% python3 -q
>>> import numpy as np
>>> np.set_printoptions(precision=4, suppress=True, linewidth=120, legacy="1.25")
>>> K = np.load("a.npy")
>>> K
array([[  8.8271,   7.7704,   5.3039,   6.9944,   1.4943,   8.1309,   3.3905,  14.0977],
       [ -6.9322, -13.1016,  -6.1681,  14.1821,  -0.5958,   6.709 ,  19.1787,  -5.8715],
       [  3.1347,  11.0016,   5.3374,   1.6964,   8.0997,  -0.9609,   2.3821,  14.5834],
       [ -3.1922,   2.3112,   5.342 ,  10.951 ,  10.8921,  -2.342 ,   7.7237,  -2.2824],
       [  3.489 ,  12.2982,  14.1028,  17.7261,  13.0627,   7.8988,  11.2782,  14.7757],
       [ 13.6553,  14.2856,  13.6156,  14.3235,   4.7887,  13.7423,   3.902 ,  19.5205],
       [ 13.1783,  -0.7829,   5.1982,  16.7437,  -5.2196,  16.2657,   4.0858,   1.3024],
       [  9.2205, -10.4699,   0.2719,  19.3136,  -8.2688,  15.7124,   6.9216, -11.0427],
       [ -4.8885,   9.5985,   5.3015,   6.6117,  13.2373,  -0.1302,  13.9342,  18.6406],
       [ -6.5941,  12.2178,   2.8416,  -1.479 ,  14.286 ,  -5.7768,  10.9797,  22.7729],
       [  2.6931,  12.8615,   3.9922,  -4.3355,   8.8115,  -5.958 ,  -1.8088,  15.0737],
       [-15.8408,  12.6971,   4.0575,   3.3231,  21.9643,  -6.41  ,  23.0617,  28.3593],
       [ 24.3413,   2.2247,   2.7888,   5.1276, -13.8728,  14.397 , -12.4596,   1.0036],
       [  8.8386, -15.5393,  -7.7836,   6.7982, -13.2479,   5.5507,  -4.1258, -22.6268],
       [ 18.4013,   2.9694,  -6.5312, -17.1745, -12.6104,  -5.583 , -24.8765,  -3.1431],
       [ 12.7463,  -0.7907,   6.7333,  16.9495,  -2.9343,  12.3051,   0.5091,  -5.6811]])
>>> # rank 5
>>> rank = np.linalg.matrix_rank(K)
>>> rank
5
>>> N = np.linalg.svd(K)[2][rank:].T
>>> np.linalg.matrix_rank(K.T @ K), np.linalg.matrix_rank(K @ K.T)
(5, 5)
>>> [int(np.linalg.matrix_rank(K[:i])) for i in range(1, len(K) + 1)]
[1, 2, 3, 4, 5, 5, 5, 5, 5, 5, 5, 5, 5, 5, 5, 5]
>>> [int(np.linalg.matrix_rank(np.delete(K, i, axis=0))) for i in range(16)]
[5, 5, 5, 5, 5, 5, 5, 5, 5, 5, 5, 5, 5, 5, 5, 5]
>>> np.unique(K.round(6), axis=0).shape
(16, 8)
>>> C2 = K.T @ K
>>> round(float(np.trace(C2)), 4), round((K ** 2).sum(), 4)
(16065.5727, 16065.5727)
>>> print(np.linalg.matrix_rank(C2))
5
>>> print((K @ K.T).shape)
(16, 16)
>>> np.round(np.linalg.svd(K, compute_uv=False) ** 2, 4) + 0
array([8168.1269, 4464.1891, 3028.2882,  314.1469,   90.8216,    0.    ,    0.    ,    0.    ])
>>> np.round(np.linalg.eigvalsh(C2)[::-1], 4) + 0
array([8168.1269, 4464.1891, 3028.2882,  314.1469,   90.8216,    0.    ,    0.    ,    0.    ])
>>> lab = K[:, 3] > np.median(K[:, 3])
>>> u = K[lab].mean(axis=0) - K[~lab].mean(axis=0)
>>> print(((K - K.mean(axis=0)) @ u > 0).astype(int))
[0 1 0 1 1 1 1 1 0 0 0 0 1 1 0 1]
>>> Xs = K - K.mean(axis=0)
>>> left, sigma, Vh = np.linalg.svd(Xs, full_matrices=False)
>>> print(Vh[0] * np.sign(Vh[0, np.abs(Vh[0]).argmax()]))
[-0.3606  0.3381  0.149  -0.0368  0.4851 -0.2027  0.3524  0.5757]
>>> (np.sign(left[:, 0]) == np.sign(left[0, 0])).astype(int)
array([1, 0, 1, 1, 1, 1, 0, 0, 1, 1, 1, 1, 0, 0, 0, 0])
>>> np.abs(Vh[0]).argmax()
7
>>> np.searchsorted(np.cumsum(sigma ** 2) / (sigma ** 2).sum(), 0.9) + 1
3
>>> m1 = np.array([[8, 5, 5, -3, -3, 9, -1, 8, -8, 4],
...     [9, 3, 7, 2, 2, 8, -9, -5, -1, 8],
...     [1, 1, -6, -8, -6, 1, 9, 4, -7, -4],
...     [-9, -8, 6, -2, -2, 3, 3, 3, 0, -7],
...     [-9, -1, -1, -8, 1, -7, 3, -9, 6, -6],
...     [-3, -6, -4, 4, -7, -5, 7, -2, -1, 3],
...     [-6, -6, 1, -6, -2, 7, -9, 1, -5, 2],
...     [2, -8, -3, 8, 7, 7, -4, -3, 0, 8],
...     [-9, 6, -8, -1, -2, 2, 9, -9, 3, -2],
...     [8, -5, -4, 8, -9, 2, -4, -9, -8, -1]])
>>> m1
array([[ 8,  5,  5, -3, -3,  9, -1,  8, -8,  4],
       [ 9,  3,  7,  2,  2,  8, -9, -5, -1,  8],
       [ 1,  1, -6, -8, -6,  1,  9,  4, -7, -4],
       [-9, -8,  6, -2, -2,  3,  3,  3,  0, -7],
       [-9, -1, -1, -8,  1, -7,  3, -9,  6, -6],
       [-3, -6, -4,  4, -7, -5,  7, -2, -1,  3],
       [-6, -6,  1, -6, -2,  7, -9,  1, -5,  2],
       [ 2, -8, -3,  8,  7,  7, -4, -3,  0,  8],
       [-9,  6, -8, -1, -2,  2,  9, -9,  3, -2],
       [ 8, -5, -4,  8, -9,  2, -4, -9, -8, -1]])
>>> u = np.array([0, -4])
>>> np.array([np.convolve(row, u, "same") for row in m1])
array([[  0, -32, -20, -20,  12,  12, -36,   4, -32,  32],
       [  0, -36, -12, -28,  -8,  -8, -32,  36,  20,   4],
       [  0,  -4,  -4,  24,  32,  24,  -4, -36, -16,  28],
       [  0,  36,  32, -24,   8,   8, -12, -12, -12,   0],
       [  0,  36,   4,   4,  32,  -4,  28, -12,  36, -24],
       [  0,  12,  24,  16, -16,  28,  20, -28,   8,   4],
       [  0,  24,  24,  -4,  24,   8, -28,  36,  -4,  20],
       [  0,  -8,  32,  12, -32, -28, -28,  16,  12,   0],
       [  0,  36, -24,  32,   4,   8,  -8, -36,  36, -12],
       [  0, -32,  20,  16, -32,  36,  -8,  16,  36,  32]])
>>> np.polyval(u, m1[0])
array([-4, -4, -4, -4, -4, -4, -4, -4, -4, -4])
>>> print(np.convolve(m1[0], u))
[  0 -32 -20 -20  12  12 -36   4 -32  32 -16]
>>> np.cross(m1[0, :3], m1[4, :3])
array([  0, -37,  37])
>>> np.correlate(m1[0], m1[4], "full")
array([ -48,   18,  -72,   27,  -86,  -57,  -16, -166,   97, -271,  113, -228,  105,  -81,  -20,  -23,  -68,   68,
        -36])
>>> rng = np.random.default_rng(1577)
>>> Y = m1 + rng.integers(-2, 3, (10, 9)) @ rng.integers(-2, 3, (9, 10))
>>> print(Y)
[[  6   9  -6  -9  -1  12  -2  10 -15   7]
 [ 14   5   6  -3   6   5  -4  -9   3  -2]
 [ 11  -2 -24 -18  -3  -9   4   2 -13  -3]
 [-13  -7  13  13  -6   5  -1   4   6  -2]
 [ -8  -3  -4  -9   1 -11   7 -10  15  -7]
 [-16  -4  -3   6 -16   3  13  11   4   8]
 [  0  -9  -4 -17   0   0  -8   0  -9  -3]
 [  1   0   0   2  12  15  -4  -5  -8   8]
 [-16   9 -13   1  -2   9   3  -6   0  12]
 [  2  -8  -9  14 -15   7  -3  -3  -9   6]]
>>> print(np.round(np.linalg.svd(Y - m1, compute_uv=False), 4) + 0)
[41.5436 29.0362 20.7387 18.5428  9.2737  6.097   4.3937  1.7173  0.8192  0.    ]
>>> np.linalg.matrix_rank(Y - m1, tol=1e-8)
9
>>> print(np.abs(Y - m1).sum(axis=1))
[41 43 68 49 26 64 45 41 50 46]
